In [1]: import numpy as np

In [2]: np.set_printoptions(precision=3, suppress=True, linewidth=140)

In [3]: tidy = lambda a: np.round(a, 3) + 0

In [4]: rng = np.random.default_rng(91724)

In [5]: mat = np.eye(10, dtype=int)[rng.permutation(10)] * np.array([-3, -3, -9, 7, -2, 0, 0, -4, 3, -1])

In [6]: mat
Out[6]: 
array([[ 0,  0,  0,  0,  0,  0,  0,  0,  0,  0],
       [-3,  0,  0,  0,  0,  0,  0,  0,  0,  0],
       [ 0,  0,  0,  0,  0,  0,  0,  0,  0,  0],
       [ 0,  0,  0,  0,  0,  0,  0,  0,  3,  0],
       [ 0,  0,  0,  0, -2,  0,  0,  0,  0,  0],
       [ 0,  0, -9,  0,  0,  0,  0,  0,  0,  0],
       [ 0,  0,  0,  7,  0,  0,  0,  0,  0,  0],
       [ 0, -3,  0,  0,  0,  0,  0,  0,  0,  0],
       [ 0,  0,  0,  0,  0,  0,  0, -4,  0,  0],
       [ 0,  0,  0,  0,  0,  0,  0,  0,  0, -1]])

In [7]: np.linalg.cond(mat) > 100
Out[7]: np.True_

In [8]: gram = mat.T @ mat

In [9]: gram
Out[9]: 
array([[ 9,  0,  0,  0,  0,  0,  0,  0,  0,  0],
       [ 0,  9,  0,  0,  0,  0,  0,  0,  0,  0],
       [ 0,  0, 81,  0,  0,  0,  0,  0,  0,  0],
       [ 0,  0,  0, 49,  0,  0,  0,  0,  0,  0],
       [ 0,  0,  0,  0,  4,  0,  0,  0,  0,  0],
       [ 0,  0,  0,  0,  0,  0,  0,  0,  0,  0],
       [ 0,  0,  0,  0,  0,  0,  0,  0,  0,  0],
       [ 0,  0,  0,  0,  0,  0,  0, 16,  0,  0],
       [ 0,  0,  0,  0,  0,  0,  0,  0,  9,  0],
       [ 0,  0,  0,  0,  0,  0,  0,  0,  0,  1]])

In [10]: tidy(np.linalg.svd(mat, compute_uv=False) ** 2)
Out[10]: array([81., 49., 16.,  9.,  9.,  9.,  4.,  1.,  0.,  0.])

In [11]: (mat @ mat.T).shape
Out[11]: (10, 10)

In [12]: np.allclose(gram, gram.T)
Out[12]: True

In [13]: arr = np.loadtxt("layer16.csv", delimiter=",")

In [14]: arr
Out[14]: 
array([[ 0., -1.,  0.,  0.],
       [-1., -2., -1.,  0.],
       [ 0., -1.,  1., -1.],
       [ 0.,  0., -1., -2.]])

In [15]: tidy(np.linalg.eigvalsh(arr).min())
Out[15]: np.float64(-2.767)

In [16]: K = np.load("a.npy")

In [17]: K
Out[17]: 
array([[-1.4,  0.6, -0.6, -0.3, -7. ,  2. ],
       [ 0.4,  0.7, -0.8,  1.1, -6. , -0.1],
       [ 0.9, -1.1,  1.7,  1.2,  2. , -1.5],
       [ 0.8, -0.4, -0.7,  0.6, -0.5, -0.2]])

In [18]: B = np.array([[4, -9], [6, 2], [5, 3], [-1, -7], [-3, -1], [6, -8]])

In [19]: tidy(np.einsum("ik,kj->ij", K, B))
Out[19]: 
array([[ 28.3,   5.1],
       [ 18.1,  -5.5],
       [-10.7,  -3.6],
       [ -3. , -12.2]])

In [20]: tidy(np.einsum("ik,kj->ji", K, B))
Out[20]: 
array([[ 28.3,  18.1, -10.7,  -3. ],
       [  5.1,  -5.5,  -3.6, -12.2]])

In [21]: tidy(np.einsum("ij,ij->i", K, K))
Out[21]: array([55.77, 38.51, 12.6 ,  1.94])

In [22]: tidy(np.einsum("ij->j", K))
Out[22]: array([  0.7,  -0.2,  -0.4,   2.6, -11.5,   0.2])

In [23]: np.linalg.matrix_rank(np.vstack([K, B.T]))
Out[23]: np.int64(6)

In [24]: tidy(B.T @ K.T)
Out[24]: 
array([[ 28.3,  18.1, -10.7,  -3. ],
       [  5.1,  -5.5,  -3.6, -12.2]])
